$ ipython --no-banner

In [1]: import numpy as np

In [2]: from numpy import linalg as LA

In [3]: np.set_printoptions(suppress=True, linewidth=160)

In [4]: K, _ = LA.qr(np.array([[0.9, 1.4, -0.1, 0.0, -0.9, -0.2, -0.5],
   ...:     [0.4, -3.0, -0.8, -1.1, 0.0, -0.3, -0.7],
   ...:     [1.0, 0.3, 0.2, -1.5, -1.3, -1.1, -2.0],
   ...:     [-0.1, -0.3, 1.0, 0.9, -0.2, -0.5, 0.8],
   ...:     [1.1, -0.8, -0.6, 0.0, -0.5, -1.0, -1.0],
   ...:     [-0.6, -1.6, -0.4, 0.4, -0.7, 0.6, 0.5],
   ...:     [1.6, 1.4, -0.2, -1.2, 0.5, 1.1, -0.7]]))

In [5]: K.round(2)
Out[5]: 
array([[-0.36,  0.26,  0.14, -0.32, -0.46, -0.12, -0.67],
       [-0.16, -0.82,  0.03,  0.23,  0.19, -0.01, -0.46],
       [-0.4 , -0.04, -0.35,  0.56, -0.57,  0.13,  0.23],
       [ 0.04, -0.07, -0.9 , -0.36,  0.09, -0.21, -0.09],
       [-0.45, -0.33,  0.11, -0.6 , -0.07,  0.38,  0.41],
       [ 0.24, -0.34,  0.18, -0.15, -0.45, -0.7 ,  0.28],
       [-0.65,  0.18,  0.07,  0.11,  0.45, -0.55,  0.16]])

In [6]: np.round(LA.svd(K, compute_uv=False), 2)
Out[6]: array([1., 1., 1., 1., 1., 1., 1.])

In [7]: np.round(LA.norm(K, axis=0), 2)
Out[7]: array([1., 1., 1., 1., 1., 1., 1.])

In [8]: np.round(K @ K.T, 2) + 0
Out[8]: 
array([[1., 0., 0., 0., 0., 0., 0.],
       [0., 1., 0., 0., 0., 0., 0.],
       [0., 0., 1., 0., 0., 0., 0.],
       [0., 0., 0., 1., 0., 0., 0.],
       [0., 0., 0., 0., 1., 0., 0.],
       [0., 0., 0., 0., 0., 1., 0.],
       [0., 0., 0., 0., 0., 0., 1.]])

In [9]: np.allclose(K @ K.T, K.T @ K)
Out[9]: True

In [10]: q, R = LA.qr(K)

In [11]: np.trace(q @ q.T)
Out[11]: np.float64(7.0)

In [12]: R.round(2) + 0
Out[12]: 
array([[1., 0., 0., 0., 0., 0., 0.],
       [0., 1., 0., 0., 0., 0., 0.],
       [0., 0., 1., 0., 0., 0., 0.],
       [0., 0., 0., 1., 0., 0., 0.],
       [0., 0., 0., 0., 1., 0., 0.],
       [0., 0., 0., 0., 0., 1., 0.],
       [0., 0., 0., 0., 0., 0., 1.]])

In [13]: np.allclose(R.T @ R, K.T @ K)
Out[13]: True

In [14]: x0 = np.array([0, 0, 1, 0, 2, 3, 2])

In [15]: [p for p in range(1, 25) if np.allclose(LA.matrix_power(K, p), np.eye(7))]
Out[15]: []

In [16]: np.round(K.T @ (K @ x0), 2) + 0
Out[16]: array([0., 0., 1., 0., 2., 3., 2.])

In [17]: np.round(LA.inv(K), 2)
Out[17]: 
array([[-0.36, -0.16, -0.4 ,  0.04, -0.45,  0.24, -0.65],
       [ 0.26, -0.82, -0.04, -0.07, -0.33, -0.34,  0.18],
       [ 0.14,  0.03, -0.35, -0.9 ,  0.11,  0.18,  0.07],
       [-0.32,  0.23,  0.56, -0.36, -0.6 , -0.15,  0.11],
       [-0.46,  0.19, -0.57,  0.09, -0.07, -0.45,  0.45],
       [-0.12, -0.01,  0.13, -0.21,  0.38, -0.7 , -0.55],
       [-0.67, -0.46,  0.23, -0.09,  0.41,  0.28,  0.16]])

In [18]: 7 - LA.matrix_rank(K - np.eye(7), tol=1e-8)
Out[18]: np.int64(1)
